% python3 -q
>>> import numpy as np
>>> np.set_printoptions(precision=3, suppress=True, linewidth=140)
>>> A = np.load("case3.npy")
>>> A
array([[8, 3, 8, 3],
       [0, 7, 0, 7],
       [8, 3, 8, 3],
       [0, 7, 0, 7]])
>>> left, sigma, Vh = np.linalg.svd(A)
>>> np.argmax(sigma[:-1] / (sigma[1:] + 1e-6)) + 1
np.int64(2)
>>> Y = left[:, :2] @ np.diag(sigma[:2]) @ Vh[:2]
>>> np.linalg.matrix_rank(Y)
np.int64(2)
>>> print(np.linalg.matrix_rank(A, rtol=0.05))
2
>>> m1 = np.load("run18.npy")
>>> print(m1)
[[ 5. -1.  0.  0.]
 [-1.  0. -1.  0.]
 [ 0. -1.  2. -1.]
 [ 0.  0. -1.  2.]]
>>> w1 = np.array([[7, 4, 7, 1, 0, 6],
...     [0, 9, 6, 2, 2, 2],
...     [1, 7, 7, 9, 0, 3],
...     [6, 8, 7, 9, 6, 2]])
>>> coef = np.array([2, 2, -2, -1, -1, -1])
>>> H = np.maximum(m1 @ w1 + coef, 0)
>>> (H > 0).astype(int)
array([[1, 1, 1, 1, 0, 1],
       [0, 0, 0, 0, 0, 0],
       [0, 0, 0, 1, 0, 1],
       [1, 1, 1, 1, 1, 0]])
>>> np.linalg.matrix_rank(H)
np.int64(3)
>>> C = np.array([[5, 4], [3, 4], [3, -4], [3, 4], [-2, 2], [-3, -1]])
>>> w1 @ C
array([[53, 14],
       [41, 22],
       [65, 37],
       [84, 74]])
>>> x = np.array([-5, -9, -3, 7])
>>> target = m1 @ x
>>> print(target)
[-16.   8.  -4.  17.]
>>> np.linalg.solve(m1.T, m1[3])
array([ 0., -0., -0.,  1.])
>>> x = np.array([-5, -2, -5, 5])
>>> a = np.maximum(m1 @ x, 0)
>>> a
array([ 0., 10.,  0., 15.])
>>> np.maximum(m1 @ x, 0) - np.maximum(-m1 @ x, 0)
array([-23.,  10., -13.,  15.])
>>> print(np.flatnonzero(a > 1e-9))
[1 3]
>>> np.tanh(m1 @ x)
array([-1.,  1., -1.,  1.])
>>> K = np.minimum.outer(np.arange(1, 5), np.arange(1, 5)) * 4
>>> K
array([[ 4,  4,  4,  4],
       [ 4,  8,  8,  8],
       [ 4,  8, 12, 12],
       [ 4,  8, 12, 16]])
>>> rng = np.random.default_rng(3483)
>>> z = rng.permutation(4)
>>> print(z)
[3 2 0 1]
>>> Y = K[z][:, z]
>>> round(float(np.linalg.det(Y)), 3), round(float(np.linalg.det(K[z])), 3)
(256.0, -256.0)
>>> np.allclose(Y, K)
False
>>> Q = K.astype(float).copy()
>>> for j in range(4):
...     Q[:, j] -= Q[:, :j] @ (Q[:, :j].T @ Q[:, j])
...     Q[:, j] /= np.linalg.norm(Q[:, j])
... 
>>> Q.round(3) + 0
array([[ 0.5  , -0.866,  0.   ,  0.   ],
       [ 0.5  ,  0.289, -0.816,  0.   ],
       [ 0.5  ,  0.289,  0.408, -0.707],
       [ 0.5  ,  0.289,  0.408,  0.707]])
>>> np.round(Q.T @ K, 3) + 0
array([[ 8.   , 14.   , 18.   , 20.   ],
       [ 0.   ,  3.464,  5.774,  6.928],
       [ 0.   ,  0.   ,  3.266,  4.899],
       [ 0.   ,  0.   ,  0.   ,  2.828]])
>>> x = np.array([0, 1, 1, 2])
>>> target = K @ x
>>> target
array([16, 32, 44, 52])
>>> np.linalg.solve(K, 2 * target)
array([0., 2., 2., 4.])
>>> np.linalg.solve(K, target + K[:, 3])
array([0., 1., 1., 3.])
>>> def softmax(z):
...     e = np.exp(z - z.max(axis=-1, keepdims=True))
...     return e / e.sum(axis=-1, keepdims=True)
... 
>>> softmax(K[1] + 5)
array([0.006, 0.331, 0.331, 0.331])
>>> np.round(softmax(10 * K[1]), 3) + 0
array([0.   , 0.333, 0.333, 0.333])
>>> att = K @ K.T / np.sqrt(4)
>>> np.round(softmax(att + np.triu(np.full(att.shape, -np.inf), 1)), 3) + 0
array([[1., 0., 0., 0.],
       [0., 1., 0., 0.],
       [0., 0., 1., 0.],
       [0., 0., 0., 1.]])
>>> print(np.round(softmax(att), 3) + 0)
[[0. 0. 0. 1.]
 [0. 0. 0. 1.]
 [0. 0. 0. 1.]
 [0. 0. 0. 1.]]
>>> gram = K.T @ K
>>> print(np.trace(gram), (K ** 2).sum())
1120 1120
>>> (K @ K.T).shape
(4, 4)
>>> gram
array([[ 64, 112, 144, 160],
       [112, 208, 272, 304],
       [144, 272, 368, 416],
       [160, 304, 416, 480]])
>>> np.linalg.matrix_rank(gram)
np.int64(4)
>>> M = np.loadtxt("block19.csv", delimiter=",")
>>> M
array([[ 0.5  , -0.4  , -0.8  ],
       [ 1.8  , -0.6  , -1.196],
       [-1.4  ,  1.   ,  2.016],
       [ 0.3  , -0.5  , -0.973],
       [-0.3  , -1.2  , -2.392],
       [ 1.   , -0.4  , -0.797],
       [-0.9  , -0.1  , -0.193],
       [ 0.5  ,  0.7  ,  1.376],
       [-0.6  , -0.4  , -0.725],
       [ 1.1  , -0.1  , -0.235],
       [ 1.5  ,  0.4  ,  0.85 ],
       [-0.9  ,  0.   , -0.019],
       [-0.1  ,  1.3  ,  2.58 ],
       [ 0.9  , -1.5  , -3.   ],
       [-0.2  , -0.1  , -0.159],
       [ 2.   , -1.2  , -2.431],
       [ 0.1  , -0.4  , -0.874],
       [ 2.7  , -1.4  , -2.762]])
>>> C = M[[5, 1]].astype(float)
>>> for _ in range(3):
...     z = np.linalg.norm(M[:, None] - C, axis=-1).argmin(axis=1)
...     C = np.array([M[z == j].mean(axis=0) for j in range(2)])
... 
>>> z
array([0, 1, 0, 0, 1, 0, 0, 0, 0, 0, 0, 0, 0, 1, 0, 1, 0, 1])
>>> np.abs(C[1] - C[0]).argmax()
np.int64(2)
>>> arr = np.maximum(np.array([[5, -3],
...     [2, -9],
...     [8, 4],
...     [9, 7],
...     [1, 1],
...     [-8, 5],
...     [-4, 5],
...     [-2, -8],
...     [-6, 0],
...     [4, 7],
...     [3, 2],
...     [2, -3],
...     [0, -6]]) @ np.array([[2, 2, 4], [0, 8, 2]]) + np.array([0, 2, 1]), 0)
>>> arr
array([[10,  0, 15],
       [ 4,  0,  0],
       [16, 50, 41],
       [18, 76, 51],
       [ 2, 12,  7],
       [ 0, 26,  0],
       [ 0, 34,  0],
       [ 0,  0,  0],
       [ 0,  0,  0],
       [ 8, 66, 31],
       [ 6, 24, 17],
       [ 4,  0,  3],
       [ 0,  0,  0]])
>>> D = np.linalg.norm(arr[:, None] - arr[None], axis=-1)
>>> np.unravel_index(D.round(6).argmax(), D.shape)
(np.int64(3), np.int64(7))
>>> D.mean(axis=1).argmax()
np.int64(3)
>>> np.linalg.matrix_rank(D ** 2)
np.int64(5)
>>> D[:5, :5]
array([[ 0.   , 16.155, 56.675, 84.475, 16.492],
       [16.155,  0.   , 65.765, 92.59 , 14.036],
       [56.675, 65.765,  0.   , 27.928, 52.877],
       [84.475, 92.59 , 27.928,  0.   , 79.297],
       [16.492, 14.036, 52.877, 79.297,  0.   ]])
>>> D[1].round(6).argsort(kind="stable")[:4]
array([ 1, 11,  7,  8])
>>> D[1]
array([16.155,  0.   , 65.765, 92.59 , 14.036, 26.306, 34.234,  4.   ,  4.   , 73.027, 29.479,  3.   ,  4.   ])
